In [1]: import numpy as np

In [2]: np.set_printoptions(suppress=True, linewidth=100)

In [3]: K = np.array([[-5, 3, 2, 3, 1, -5, -3],
   ...:     [-10, 6, 4, 6, 2, -10, -6],
   ...:     [-5, 3, 2, 3, 1, -5, -3],
   ...:     [0, 0, 0, 0, 0, 0, 0],
   ...:     [-5, 3, 2, 3, 1, -5, -3],
   ...:     [-5, 3, 2, 3, 1, -5, -3],
   ...:     [0, 0, 0, 0, 0, 0, 0],
   ...:     [-10, 6, 4, 6, 2, -10, -6]])

In [4]: w1 = np.array([[-5, 1, 3, -2],
   ...:     [2, 5, -5, -4],
   ...:     [-1, 4, -1, 5],
   ...:     [-1, -2, 4, 3],
   ...:     [-3, -5, -5, -5],
   ...:     [-1, -2, -5, 4],
   ...:     [5, -5, 2, -3]])

In [5]: beta = np.array([1, 2, -1, 1])

In [6]: hid = np.maximum(K @ w1 + beta, 0)

In [7]: print((hid > 0).astype(int))
[[1 1 0 1]
 [1 1 0 1]
 [1 1 0 1]
 [1 1 0 1]
 [1 1 0 1]
 [1 1 0 1]
 [1 1 0 1]
 [1 1 0 1]]

In [8]: print(np.linalg.matrix_rank(hid))
2

In [9]: Z = np.array([[1, -2, -1], [-2, -3, -1], [1, -1, -2], [0, 3, 2]])

In [10]: print(w1 @ Z)
[[ -4  -2  -6]
 [-13 -26  -5]
 [-10   6   9]
 [  7  13   1]
 [  2  11   8]
 [ -2  25  21]
 [ 17  -6 -10]]

In [11]: print((hid @ Z).round(6).argmax(axis=1))
[2 2 2 2 2 2 2 2]

In [12]: T = np.stack([K, -1 * K, K[::-1]])

In [13]: print((T @ K.T).shape)
(3, 8, 8)

In [14]: print(T.sum(axis=0))
[[-10   6   4   6   2 -10  -6]
 [  0   0   0   0   0   0   0]
 [ -5   3   2   3   1  -5  -3]
 [ -5   3   2   3   1  -5  -3]
 [  0   0   0   0   0   0   0]
 [ -5   3   2   3   1  -5  -3]
 [-10   6   4   6   2 -10  -6]
 [ -5   3   2   3   1  -5  -3]]

In [15]: print(np.linalg.matrix_rank(T.reshape(3, -1)))
2

In [16]: B = np.array([[-2, -3, -3],
    ...:     [-1, 0, 2],
    ...:     [-1, -2, -1],
    ...:     [2, 3, -1],
    ...:     [0, -2, -2],
    ...:     [-3, 2, -2],
    ...:     [1, -2, -3]])

In [17]: print(np.vstack([K, B.T]).shape)
(11, 7)

In [18]: B @ K
---------------------------------------------------------------------------
ValueError                                Traceback (most recent call last)
Cell In[18], line 1
----> 1 B @ K

ValueError: matmul: Input operand 1 has a mismatch in its core dimension 0, with gufunc signature (n?,k),(k,m?)->(n?,m?) (size 8 is different from 3)

In [19]: print(np.linalg.matrix_rank(np.vstack([K, B.T])))
4

In [20]: print(np.einsum("ij->j", K))
[-40  24  16  24   8 -40 -24]
